% python3 -q
>>> import numpy as np
>>> from numpy import linalg as LA
>>> np.set_printoptions(precision=1, suppress=True, linewidth=100, floatmode="fixed")
>>> mat = np.load("m.npy")
>>> mat
array([[0, 0, 0, 1, 1, 3, 0, 2, 2, 2],
       [2, 3, 1, 2, 3, 2, 3, 2, 1, 3],
       [0, 0, 0, 2, 0, 1, 2, 3, 2, 2],
       [2, 3, 2, 2, 3, 2, 3, 1, 3, 0],
       [3, 3, 1, 1, 2, 2, 2, 2, 1, 3],
       [1, 3, 2, 3, 2, 2, 1, 1, 2, 2],
       [3, 0, 0, 2, 1, 2, 0, 2, 3, 0],
       [3, 1, 1, 1, 1, 3, 2, 2, 3, 1],
       [1, 2, 1, 0, 1, 2, 2, 0, 0, 1],
       [3, 2, 1, 0, 3, 0, 1, 3, 3, 0],
       [2, 3, 1, 2, 3, 2, 3, 2, 1, 3]])
>>> rng = np.random.default_rng(5448)
>>> lab = rng.permutation(10)
>>> B = mat[:, lab] * rng.choice([-1, 1], 10)
>>> B
array([[ 3,  0,  0,  1, -2, -1,  0,  2, -2,  0],
       [ 2, -3, -2,  3, -1, -2, -3,  2, -3, -1],
       [ 1, -2,  0,  0, -2, -2,  0,  3, -2,  0],
       [ 2, -3, -2,  3, -3, -2, -3,  1,  0, -2],
       [ 2, -2, -3,  2, -1, -1, -3,  2, -3, -1],
       [ 2, -1, -1,  2, -2, -3, -3,  1, -2, -2],
       [ 2,  0, -3,  1, -3, -2,  0,  2,  0,  0],
       [ 3, -2, -3,  1, -3, -1, -1,  2, -1, -1],
       [ 2, -2, -1,  1,  0,  0, -2,  0, -1, -1],
       [ 0, -1, -3,  3, -3,  0, -2,  3,  0, -1],
       [ 2, -3, -2,  3, -1, -2, -3,  2, -3, -1]])
>>> U, _, vt = LA.svd(mat.T @ B)
>>> np.round(LA.lstsq(mat, B)[0], 1) + 0
array([[ 0.0,  0.0, -1.0,  0.0,  0.0,  0.0,  0.0,  0.0,  0.0,  0.0],
       [ 0.0,  0.0,  0.0,  0.0,  0.0,  0.0, -1.0,  0.0,  0.0,  0.0],
       [ 0.0,  0.0,  0.0,  0.0,  0.0,  0.0,  0.0,  0.0,  0.0, -1.0],
       [ 0.0,  0.0,  0.0,  0.0,  0.0, -1.0,  0.0,  0.0,  0.0,  0.0],
       [ 0.0,  0.0,  0.0,  1.0,  0.0,  0.0,  0.0,  0.0,  0.0,  0.0],
       [ 1.0,  0.0,  0.0,  0.0,  0.0,  0.0,  0.0,  0.0,  0.0,  0.0],
       [ 0.0, -1.0,  0.0,  0.0,  0.0,  0.0,  0.0,  0.0,  0.0,  0.0],
       [ 0.0,  0.0,  0.0,  0.0,  0.0,  0.0,  0.0,  1.0,  0.0,  0.0],
       [ 0.0,  0.0,  0.0,  0.0, -1.0,  0.0,  0.0,  0.0,  0.0,  0.0],
       [ 0.0,  0.0,  0.0,  0.0,  0.0,  0.0,  0.0,  0.0, -1.0,  0.0]])
>>> O, r_ = LA.qr(B)
>>> O.shape, r_.shape
((11, 10), (10, 10))
>>> np.round(O.T @ O, 1) + 0
array([[1.0, 0.0, 0.0, 0.0, 0.0, 0.0, 0.0, 0.0, 0.0, 0.0],
       [0.0, 1.0, 0.0, 0.0, 0.0, 0.0, 0.0, 0.0, 0.0, 0.0],
       [0.0, 0.0, 1.0, 0.0, 0.0, 0.0, 0.0, 0.0, 0.0, 0.0],
       [0.0, 0.0, 0.0, 1.0, 0.0, 0.0, 0.0, 0.0, 0.0, 0.0],
       [0.0, 0.0, 0.0, 0.0, 1.0, 0.0, 0.0, 0.0, 0.0, 0.0],
       [0.0, 0.0, 0.0, 0.0, 0.0, 1.0, 0.0, 0.0, 0.0, 0.0],
       [0.0, 0.0, 0.0, 0.0, 0.0, 0.0, 1.0, 0.0, 0.0, 0.0],
       [0.0, 0.0, 0.0, 0.0, 0.0, 0.0, 0.0, 1.0, 0.0, 0.0],
       [0.0, 0.0, 0.0, 0.0, 0.0, 0.0, 0.0, 0.0, 1.0, 0.0],
       [0.0, 0.0, 0.0, 0.0, 0.0, 0.0, 0.0, 0.0, 0.0, 1.0]])
>>> np.allclose(r_.T @ r_, B.T @ B)
True
>>> B = np.c_[mat[:, :4] @ np.array([[5, 1, 1, 9], [9, 1, 8, 4], [4, 4, 6, 0], [5, 4, 6, 7]]), np.array([7, 4, -7, 3, 7, 6, 4, 5, -4, -4, -1])]
>>> B
array([[ 5,  4,  6,  7,  7],
       [51, 17, 44, 44,  4],
       [10,  8, 12, 14, -7],
       [55, 21, 50, 44,  3],
       [51, 14, 39, 46,  7],
       [55, 24, 55, 42,  6],
       [25, 11, 15, 41,  4],
       [33, 12, 23, 38,  5],
       [27,  7, 23, 17, -4],
       [37,  9, 25, 35, -4],
       [51, 17, 44, 44, -1]])
>>> LA.norm(LA.qr(mat)[0].T @ B, axis=0) ** 2 / ((B ** 2).sum(axis=0) + 1e-12)
array([1.0, 1.0, 1.0, 1.0, 1.0])
>>> proj = mat @ LA.solve(mat.T @ mat, mat.T)
>>> np.round(LA.eigvalsh(proj), 1) + 0
array([0.0, 1.0, 1.0, 1.0, 1.0, 1.0, 1.0, 1.0, 1.0, 1.0, 1.0])
>>> np.allclose(proj @ proj, proj)
True
>>> O, r_ = LA.qr(mat)
>>> np.allclose(r_.T @ r_, mat.T @ mat)
True
>>> round(float(abs(r_[0, 0])), 1), round(LA.norm(mat[:, 0]), 1)
(7.1, np.float64(7.1))
>>> E = 2 * np.eye(6) + np.eye(6, k=1)
>>> E
array([[2.0, 1.0, 0.0, 0.0, 0.0, 0.0],
       [0.0, 2.0, 1.0, 0.0, 0.0, 0.0],
       [0.0, 0.0, 2.0, 1.0, 0.0, 0.0],
       [0.0, 0.0, 0.0, 2.0, 1.0, 0.0],
       [0.0, 0.0, 0.0, 0.0, 2.0, 1.0],
       [0.0, 0.0, 0.0, 0.0, 0.0, 2.0]])
>>> E.sum(axis=1)
array([3.0, 3.0, 3.0, 3.0, 3.0, 2.0])
>>> E - E[0]
array([[ 0.0,  0.0,  0.0,  0.0,  0.0,  0.0],
       [-2.0,  1.0,  1.0,  0.0,  0.0,  0.0],
       [-2.0, -1.0,  2.0,  1.0,  0.0,  0.0],
       [-2.0, -1.0,  0.0,  2.0,  1.0,  0.0],
       [-2.0, -1.0,  0.0,  0.0,  2.0,  1.0],
       [-2.0, -1.0,  0.0,  0.0,  0.0,  2.0]])
>>> np.diff(E, axis=0)
array([[-2.0,  1.0,  1.0,  0.0,  0.0,  0.0],
       [ 0.0, -2.0,  1.0,  1.0,  0.0,  0.0],
       [ 0.0,  0.0, -2.0,  1.0,  1.0,  0.0],
       [ 0.0,  0.0,  0.0, -2.0,  1.0,  1.0],
       [ 0.0,  0.0,  0.0,  0.0, -2.0,  1.0]])
>>> E.mean(axis=0)
array([0.3, 0.5, 0.5, 0.5, 0.5, 0.5])
>>> np.count_nonzero(E)
np.int64(11)
>>> LA.matrix_rank(E)
np.int64(6)
>>> x = np.array([-3, 2, 1, 2, 2, -1, 0, 1, 1, 2])
>>> rhs = mat @ x
>>> rhs
array([ 9, 18, 12, 14, 11, 20,  0,  2,  4,  8, 18])
>>> np.round(LA.solve(mat.T @ mat, mat.T @ rhs), 1) + 0
array([-3.0,  2.0,  1.0,  2.0,  2.0, -1.0,  0.0,  1.0,  1.0,  2.0])
>>> try:
...     LA.solve(mat, rhs)
... except LA.LinAlgError as e:
...     print("failed:", e)
... 
failed: Last 2 dimensions of the array must be square
>>> rhs = rhs + 0.3 * rng.normal(size=11)
>>> rhs
array([ 9.1, 18.0, 12.3, 14.1, 10.8, 19.9,  0.5,  2.2,  4.3,  8.3, 18.2])
>>> beta, *_ = LA.lstsq(mat, rhs)
>>> np.round(mat.T @ (rhs - mat @ beta), 1) + 0
array([0.0, 0.0, 0.0, 0.0, 0.0, 0.0, 0.0, 0.0, 0.0, 0.0])
>>> x = np.array([2, 1, -1, -1, 0, -2])
>>> a = np.maximum(E @ x, 0)
>>> np.maximum(E @ x, 0) - np.maximum(-E @ x, 0)
array([ 5.0,  1.0, -3.0, -2.0, -2.0, -4.0])
>>> E * (a > 1e-9)[:, None]
array([[2.0, 1.0, 0.0, 0.0, 0.0, 0.0],
       [0.0, 2.0, 1.0, 0.0, 0.0, 0.0],
       [0.0, 0.0, 0.0, 0.0, 0.0, 0.0],
       [0.0, 0.0, 0.0, 0.0, 0.0, 0.0],
       [0.0, 0.0, 0.0, 0.0, 0.0, 0.0],
       [0.0, 0.0, 0.0, 0.0, 0.0, 0.0]])
>>> a
array([5.0, 1.0, 0.0, 0.0, 0.0, 0.0])
>>> E.T @ a
array([10.0,  7.0,  1.0,  0.0,  0.0,  0.0])
>>> np.tanh(E @ x)
array([ 1.0,  0.8, -1.0, -1.0, -1.0, -1.0])
>>> np.maximum(E @ (3 * x), 0)
array([15.0,  3.0,  0.0,  0.0,  0.0,  0.0])
>>> [int(LA.matrix_rank(LA.matrix_power(E, p))) for p in range(1, 7)]
[6, 6, 6, 6, 6, 6]
>>> np.prod(np.diag(E)), round(float(LA.det(E)), 1)
(np.float64(64.0), 64.0)
>>> np.sort(LA.eigvals(E))
array([2.0, 2.0, 2.0, 2.0, 2.0, 2.0])
>>> K = np.load("layer13.npy")
>>> K
array([[-2,  1,  0,  0, -1,  2, -1, -2, -1, -1,  0,  1, -2,  1,  0,  0],
       [ 0,  0, -1,  0,  2,  0,  1,  1, -2,  1,  1,  0, -1, -2,  0, -2],
       [ 0,  0,  0, -1, -2, -2,  0,  0,  2,  2, -1, -2, -2, -1, -1,  1],
       [ 0,  0,  0,  2, -2,  2, -1, -2, -1,  2,  2,  1,  1,  2,  0,  1],
       [ 0,  0,  0,  0,  1,  2, -2, -2,  2, -2,  1, -1,  1,  0,  1,  2],
       [ 0,  0,  0,  0,  0,  1,  0,  2,  0, -2,  0,  2,  2,  0,  0,  0],
       [ 0,  0,  0,  0,  0,  0,  2, -2,  0,  0, -2,  0, -2, -2,  2,  1],
       [ 0,  0,  0,  0,  0,  0,  0, -1, -1, -1, -2,  2, -1, -1, -2, -1],
       [ 0,  0,  0,  0,  0,  0,  0,  0,  2, -2,  0, -2,  1,  2, -2,  0],
       [ 0,  0,  0,  0,  0,  0,  0,  0,  0, -1, -1, -2,  1,  2,  1, -1],
       [ 0,  0,  0,  0,  0,  0,  0,  0,  0,  0, -1,  1,  0,  1,  2,  0],
       [ 0,  0,  0,  0,  0,  0,  0,  0,  0,  0,  0,  0, -2,  1,  1, -2],
       [ 0,  0,  0,  0,  0,  0,  0,  0,  0,  0,  0,  0, -1,  1,  2, -2],
       [ 0,  0,  0,  0,  0,  0,  0,  0,  0,  0,  0,  0,  0,  2,  2,  0],
       [ 0,  0,  0,  0,  0,  0,  0,  0,  0,  0,  0,  0,  0,  0,  1,  0],
       [ 0,  0,  0,  0,  0,  0,  0,  0,  0,  0,  0,  0,  0,  0,  0, -2]])
>>> np.sort(LA.eigvals(K))
array([-2.0, -2.0, -1.0, -1.0, -1.0, -1.0,  0.0,  0.0,  0.0,  1.0,  1.0,  1.0,  2.0,  2.0,  2.0,
        2.0])
>>> LA.matrix_rank(K - K[0, 0] * np.eye(16))
np.int64(15)
>>> np.prod(np.diag(K)), round(LA.det(K), 1)
(np.int64(0), np.float64(0.0))
